In [1]: import numpy as np

In [2]: np.set_printoptions(precision=2, suppress=True, linewidth=120)

In [3]: def tidy(a):
   ...:     return np.round(a, 2) + 0
   ...: 

In [4]: mat = np.array([[0, 0, 0, 0, 1, 1],
   ...:     [0, 0, 1, 0, 1, 0],
   ...:     [0, 1, 0, 0, 1, 1],
   ...:     [0, 0, 0, 0, 1, 1],
   ...:     [1, 1, 1, 1, 0, 1],
   ...:     [1, 0, 1, 1, 1, 0]])

In [5]: # columns 0 and 3 are equal

In [6]: print(tidy(np.trace(np.linalg.pinv(mat) @ mat)))
5.0

In [7]: print(np.linalg.lstsq(mat[:-1].T, mat[-1])[2])
4

In [8]: print(np.abs(np.diag(np.linalg.qr(mat)[1])) > 1e-9)
[ True  True  True False  True  True]

In [9]: print(np.allclose(mat[:-1].T @ np.linalg.lstsq(mat[:-1].T, mat[-1])[0], mat[-1]))
False

In [10]: A = np.load("data.npy")

In [11]: print(tidy(A))
[[ 1.12 -0.14 -0.65  0.33  0.07  0.57 -0.18]
 [-0.14  2.16  0.3   0.23  0.33 -0.18 -1.23]
 [-0.65  0.3   0.61 -0.43 -0.39 -0.12 -0.16]
 [ 0.33  0.23 -0.43  1.11  0.12 -1.13  0.11]
 [ 0.07  0.33 -0.39  0.12  1.02  0.27 -0.07]
 [ 0.57 -0.18 -0.12 -1.13  0.27  2.1  -0.42]
 [-0.18 -1.23 -0.16  0.11 -0.07 -0.42  0.88]]

In [12]: w, vecs = np.linalg.eigh(A)

In [13]: print(tidy(np.linalg.svd(A, compute_uv=False)))
[3. 3. 2. 1. 0. 0. 0.]

In [14]: print(tidy(vecs.T @ A @ vecs))
[[0. 0. 0. 0. 0. 0. 0.]
 [0. 0. 0. 0. 0. 0. 0.]
 [0. 0. 0. 0. 0. 0. 0.]
 [0. 0. 0. 1. 0. 0. 0.]
 [0. 0. 0. 0. 2. 0. 0.]
 [0. 0. 0. 0. 0. 3. 0.]
 [0. 0. 0. 0. 0. 0. 3.]]

In [15]: print(tidy(w.sum()), tidy(np.trace(A)))
9.0 9.0

In [16]: print(tidy(w))
[0. 0. 0. 1. 2. 3. 3.]

In [17]: print(tidy(vecs.T @ vecs))
[[1. 0. 0. 0. 0. 0. 0.]
 [0. 1. 0. 0. 0. 0. 0.]
 [0. 0. 1. 0. 0. 0. 0.]
 [0. 0. 0. 1. 0. 0. 0.]
 [0. 0. 0. 0. 1. 0. 0.]
 [0. 0. 0. 0. 0. 1. 0.]
 [0. 0. 0. 0. 0. 0. 1.]]

In [18]: print(tidy(np.linalg.eigvalsh(A + 4 * np.eye(7))))
[4. 4. 4. 5. 6. 7. 7.]

In [19]: print(tidy(np.linalg.norm(A[1] - A[3])))
2.83

In [20]: print(tidy(A[1] @ A[3]))
0.67

In [21]: K = np.array([[1, 2, 1, 2, 2, 0, 1],
    ...:     [1, 1, 1, 0, 1, 1, 2],
    ...:     [1, 0, 0, 0, 0, 0, 1],
    ...:     [1, 1, 1, 1, 0, 2, 2],
    ...:     [0, 2, 0, 0, 0, 0, 0],
    ...:     [1, 1, 1, 0, 1, 1, 2],
    ...:     [1, 1, 2, 0, 0, 1, 1]])

In [22]: print(K)
[[1 2 1 2 2 0 1]
 [1 1 1 0 1 1 2]
 [1 0 0 0 0 0 1]
 [1 1 1 1 0 2 2]
 [0 2 0 0 0 0 0]
 [1 1 1 0 1 1 2]
 [1 1 2 0 0 1 1]]

In [23]: # rows 1 and 5 are equal

In [24]: th = np.radians(90)

In [25]: R = np.eye(7)

In [26]: R[5, 5] = R[1, 1] = np.cos(th)

In [27]: R[5, 1], R[1, 5] = -np.sin(th), np.sin(th)

In [28]: print(tidy(R))
[[ 1.  0.  0.  0.  0.  0.  0.]
 [ 0.  0.  0.  0.  0.  1.  0.]
 [ 0.  0.  1.  0.  0.  0.  0.]
 [ 0.  0.  0.  1.  0.  0.  0.]
 [ 0.  0.  0.  0.  1.  0.  0.]
 [ 0. -1.  0.  0.  0.  0.  0.]
 [ 0.  0.  0.  0.  0.  0.  1.]]

In [29]: A2 = K @ R.T

In [30]: print(tidy(np.abs(A2 - K).max(axis=0)))
[0. 2. 0. 0. 0. 3. 0.]

In [31]: print(np.allclose(np.linalg.norm(K, axis=1), np.linalg.norm(A2, axis=1)))
True

In [32]: print(np.allclose(K @ K.T, A2 @ A2.T))
True

In [33]: r = np.linalg.matrix_rank(K)

In [34]: print(r)
6

In [35]: ns = np.linalg.svd(K)[2][r:].T

In [36]: print(tidy(K @ ns))
[[0.]
 [0.]
 [0.]
 [0.]
 [0.]
 [0.]
 [0.]]

In [37]: print([int(np.linalg.matrix_rank(K[:, :j + 1])) for j in range(7)])
[1, 2, 3, 4, 5, 6, 6]

In [38]: print(ns.shape)
(7, 1)

In [39]: f = np.array([-1, -1])

In [40]: print(np.cross(K[1, :3], K[3, :3]))
[0 0 0]

In [41]: print(np.array([np.convolve(row, f, "same") for row in K]))
[[-1 -3 -3 -3 -4 -2 -1]
 [-1 -2 -2 -1 -1 -2 -3]
 [-1 -1  0  0  0  0 -1]
 [-1 -2 -2 -2 -1 -2 -4]
 [ 0 -2 -2  0  0  0  0]
 [-1 -2 -2 -1 -1 -2 -3]
 [-1 -2 -3 -2  0 -1 -2]]

In [42]: print(np.correlate(K[1], K[3], "full"))
[2 4 4 3 4 7 9 7 3 4 4 3 2]

In [43]: print(np.polyval(f, K[1]))
[-2 -2 -2 -1 -2 -2 -3]

In [44]: A2 = mat / np.sqrt((mat ** 2).mean(axis=1, keepdims=True))

In [45]: print(np.linalg.matrix_rank(mat - mat.mean(axis=1, keepdims=True)))
4

In [46]: data = np.loadtxt("case17.csv", delimiter=",")

In [47]: print(data)
[[  0.82   3.51   0.67   5.72  -3.5 ]
 [ -2.19  -1.08   3.    -1.43  -4.45]
 [ -2.04   2.06   3.36   1.67  -6.46]
 [ -0.36  -4.79  -6.59   1.61  -2.64]
 [  4.37  -0.57  -4.85   3.67   5.76]
 [  0.36  -4.19   1.92  -2.94   1.19]
 [  0.     7.27   0.24   0.36   3.55]
 [  0.58  -2.96   3.16  -1.25  -0.32]
 [  5.66  -0.7   -7.53  10.81   0.84]
 [ -5.23  -0.78   4.41  -8.02  -3.6 ]
 [  0.31   3.18   6.25  -3.2    3.74]
 [  2.85   2.2   -3.42   7.87  -1.13]
 [  4.04  -3.64  -1.41   5.88  -0.3 ]
 [ -0.43  -5.67  -1.92   3.26  -7.02]
 [ -4.65   4.34   2.05 -10.39   4.9 ]
 [  1.79  -2.9    0.71   5.79  -5.18]
 [ -2.71  -3.39  -0.63  -5.12  -1.23]
 [  3.53   5.98   0.91   6.91   1.74]
 [  4.08  -4.7   -1.19   8.    -3.67]
 [ -0.81   3.42   0.5   -5.32   6.75]
 [ -0.98  -0.05  -5.     3.96  -4.34]
 [  2.    -6.75  -3.39   9.32  -9.86]
 [ -1.98   5.91   3.45  -6.99   6.45]
 [ -3.12   1.69   2.83  -4.59  -0.7 ]
 [  2.19   5.85   1.53   1.78   4.72]
 [  3.43  -3.67   3.04  -3.37   7.28]
 [  2.15  -2.46   1.84  -2.16   4.77]
 [  0.31   1.38   6.04  -4.78   4.85]]

In [48]: O, vecs = np.linalg.qr(data[:, :4])[0], np.linalg.qr(data[:, 4:])[0]

In [49]: sig = np.linalg.svd(O.T @ vecs, compute_uv=False)

In [50]: print((sig > 0.9).sum())
1
